$ python3 -q
>>> import numpy as np
>>> np.set_printoptions(suppress=True, linewidth=120)
>>> X = np.load("out13.npy")
>>> X
array([[4.12, 1.91, 4.9 ],
       [4.13, 1.94, 5.04],
       [3.89, 1.85, 4.94],
       [3.99, 2.09, 5.11],
       [3.89, 2.06, 5.01],
       [4.08, 2.09, 5.09],
       [3.94, 2.19, 4.98],
       [3.82, 2.22, 4.94],
       [4.05, 1.16, 3.98],
       [3.84, 1.07, 4.01],
       [4.02, 0.95, 3.95],
       [4.05, 0.94, 4.05],
       [3.87, 1.13, 3.98],
       [4.09, 1.22, 4.07],
       [4.17, 1.04, 3.9 ],
       [4.09, 0.89, 3.99],
       [1.07, 1.91, 5.02],
       [0.94, 1.98, 4.96],
       [1.08, 2.12, 4.86],
       [1.05, 2.05, 4.97],
       [0.98, 1.97, 4.96],
       [1.03, 2.02, 5.06],
       [0.96, 2.  , 4.95],
       [0.94, 1.98, 5.02]])
>>> z = X[:, 1] > np.median(X[:, 1])
>>> r0 = X[z].mean(axis=0) - X[~z].mean(axis=0)
>>> np.argsort(-np.abs(r0).round(6), kind="stable")
array([0, 1, 2])
>>> z.astype(int)
array([0, 0, 0, 1, 1, 1, 1, 1, 0, 0, 0, 0, 0, 0, 0, 0, 0, 1, 1, 1, 1, 1, 1, 1])
>>> r0 = np.array([1, 3, 5]) + 0.5
>>> A = np.outer(r0, r0) / (r0 @ r0)
>>> A.round(2)
array([[0.05, 0.12, 0.18],
       [0.12, 0.27, 0.43],
       [0.18, 0.43, 0.68]])
>>> # a projection of rank 1
>>> theta = np.radians(72)
>>> Rm = np.eye(3)
>>> Rm[1, 1] = Rm[2, 2] = np.cos(theta)
>>> Rm[1, 2], Rm[2, 1] = -np.sin(theta), np.sin(theta)
>>> Rm.round(2)
array([[ 1.  ,  0.  ,  0.  ],
       [ 0.  ,  0.31, -0.95],
       [ 0.  ,  0.95,  0.31]])
>>> M2 = A @ Rm.T
>>> np.round(np.linalg.det(Rm), 2), round(np.trace(Rm), 2)
(np.float64(1.0), np.float64(1.62))
>>> data = np.load("mat.npy")
>>> data
array([[ 5,  0,  0],
       [ 0, -6,  0],
       [ 0,  0, -4]])
>>> np.allclose(data @ data.T, data.T @ data)
True
>>> (data - data.T) / 2
array([[0., 0., 0.],
       [0., 0., 0.],
       [0., 0., 0.]])
>>> np.trace(data)
np.int64(-5)
>>> (data + data.T) / 2
array([[ 5.,  0.,  0.],
       [ 0., -6.,  0.],
       [ 0.,  0., -4.]])
>>> x0 = np.array([7, 2, 1])
>>> rhs = data @ x0
>>> rhs
array([ 35, -12,  -4])
>>> np.round(np.linalg.solve(data, 5 * rhs), 2)
array([35., 10.,  5.])
>>> np.round(np.linalg.solve(data, rhs + data[:, 0]), 2)
array([8., 2., 1.])
>>> np.round(np.linalg.solve(data, rhs), 2)
array([7., 2., 1.])
>>> np.round(np.linalg.solve(data, data[:, 2]), 2)
array([ 0., -0.,  1.])
>>> data @ data
array([[25,  0,  0],
       [ 0, 36,  0],
       [ 0,  0, 16]])
>>> np.round(np.sort(np.linalg.eigvals(data)), 2)
array([-6., -4.,  5.])
>>> np.linalg.matrix_rank(data - data[0, 0] * np.eye(3))
np.int64(2)
>>> data.T @ data
array([[25,  0,  0],
       [ 0, 36,  0],
       [ 0,  0, 16]])
>>> np.round(np.linalg.pinv(data), 2)
array([[ 0.2 ,  0.  ,  0.  ],
       [ 0.  , -0.17,  0.  ],
       [ 0.  ,  0.  , -0.25]])
>>> np.round(np.linalg.svd(data, compute_uv=False), 2)
array([6., 5., 4.])
>>> K = np.array([[-0.8, -0.5, -0.4],
...     [-1.7, 0.0, -0.9],
...     [-0.7, -2.1, -0.2],
...     [0.2, -1.9, -0.2]])
>>> rng = np.random.default_rng(297)
>>> K[1] = K[0] + 0.1 * rng.normal(size=3)
>>> K.round(2)
array([[-0.8 , -0.5 , -0.4 ],
       [-0.69, -0.48, -0.47],
       [-0.7 , -2.1 , -0.2 ],
       [ 0.2 , -1.9 , -0.2 ]])
>>> w1 = np.array([[5, 5, 4, -5, 3], [7, 9, -5, -5, 0], [-3, 0, 5, 3, -8]])
>>> c = np.array([2, 4, 3, 2, 0])
>>> hid = np.maximum(K @ w1 + c, 0)
>>> hid.round(2)
array([[ 0.  ,  0.  ,  0.3 ,  7.3 ,  0.8 ],
       [ 0.  ,  0.  ,  0.27,  6.43,  1.69],
       [ 0.  ,  0.  ,  9.7 , 15.4 ,  0.  ],
       [ 0.  ,  0.  , 12.3 ,  9.9 ,  2.2 ]])
>>> (hid > 0).astype(int)
array([[0, 0, 1, 1, 1],
       [0, 0, 1, 1, 1],
       [0, 0, 1, 1, 0],
       [0, 0, 1, 1, 1]])
>>> Z = np.array([[-2, 2, -5], [-4, 1, 3], [5, 0, 2], [4, -4, 0], [5, -4, 1]])
>>> w1 @ Z
array([[-15,  23,   1],
       [-95,  43, -18],
       [  3,  14,  17]])
>>> M2 = np.array([[0, 1, 1], [-3, 0, 2]])
>>> Z = np.kron(M2, K)
>>> round(float(np.linalg.norm(Z, 2)), 2), np.round(np.linalg.norm(M2, 2) * np.linalg.norm(K, 2), 2)
(11.06, np.float64(11.06))
>>> np.linalg.matrix_rank(Z)
np.int64(6)
>>> Z.shape
(8, 9)
>>> ev, evecs = np.linalg.eigh(data)
>>> np.abs(evecs[:, -1])
array([1., 0., 0.])
>>> (ev > 1e-8).sum(), (ev < -1e-8).sum()
(np.int64(1), np.int64(2))
>>> evecs.T @ evecs
array([[1., 0., 0.],
       [0., 1., 0.],
       [0., 0., 1.]])
>>> ev
array([-6., -4.,  5.])
>>> np.round(np.linalg.svd(data, compute_uv=False), 2)
array([6., 5., 4.])
>>> mat = np.loadtxt("m.csv", delimiter=",")
>>> mat
array([[ -0.5,  -0.2,  -4. ],
       [ -1.2,  -0.1,   0.3],
       [  0. ,   0.3,   0.8],
       [ -1.9,  -0.3,   0.7],
       [  0.8,  -1.2,   0.4],
       [ -0.9,   1.5,  -0.1],
       [ -1.2,   1.9,  -0.2],
       [ -0.2,   1.7,  -1.1],
       [ -0.6,   0.7,  -0.4],
       [  0.4,  -2.5,  -0.2],
       [  0.4,  -0.3,  -0.8],
       [  0.2,  -1.4,  -0.2],
       [  1.9,   0.1,  -1.2],
       [ -0.5,  -0.1,   0.8],
       [ -0.4,  -0.1,   0.4],
       [ -1.1,  -0.5,  -0.3],
       [  0.3,   0. ,   1.3],
       [ -1. ,  -0.4,   2. ],
       [  0. ,  -0.4,   0.2],
       [ -1.2,  -0.6,  -0.4],
       [  2.8,  -2.8,   0.5],
       [ -1. ,  -0.4,   0.6],
       [ -1.4,   0.1,   1.2],
       [ 20. , -42. ,  10. ],
       [ -0.6,   0.8,   0.6],
       [ -0.5,   1.3,   0.7]])
>>> z = mat[:, 1] > np.median(mat[:, 1])
>>> r0 = mat[z].mean(axis=0) - mat[~z].mean(axis=0)
>>> z.astype(int)
array([0, 1, 1, 0, 0, 1, 1, 1, 1, 0, 0, 0, 1, 1, 1, 0, 1, 0, 0, 0, 0, 0, 1, 0, 1, 1])
>>> round(float((((mat - mat.mean(axis=0)) @ r0 > 0) == z).mean()), 2)
0.62
>>> r0.round(2)
array([-1.78,  4.7 , -0.42])
>>> x0 = np.array([0, 3, 0])
>>> rhs = mat @ x0
>>> np.round(np.linalg.solve(mat.T @ mat, mat.T @ rhs), 2) + 0
array([0., 3., 0.])
>>> try:
...     np.linalg.solve(mat, rhs)
... except np.linalg.LinAlgError as e:
...     print("failed:", e)
... 
failed: Last 2 dimensions of the array must be square
>>> rhs = rhs + 0.1 * rng.normal(size=26)
>>> rhs.round(2)
array([  -0.68,   -0.33,    0.94,   -0.87,   -3.61,    4.53,    5.68,    4.92,    1.96,   -7.42,   -0.8 ,   -4.11,
          0.28,   -0.28,   -0.4 ,   -1.66,   -0.16,   -1.2 ,   -1.11,   -1.76,   -8.42,   -1.13,    0.35, -125.96,
          2.28,    4.07])
>>> c, *_ = np.linalg.lstsq(mat, rhs)
>>> c.round(2)
array([-0.01,  3.  ,  0.01])
>>> c.round()
array([-0.,  3.,  0.])
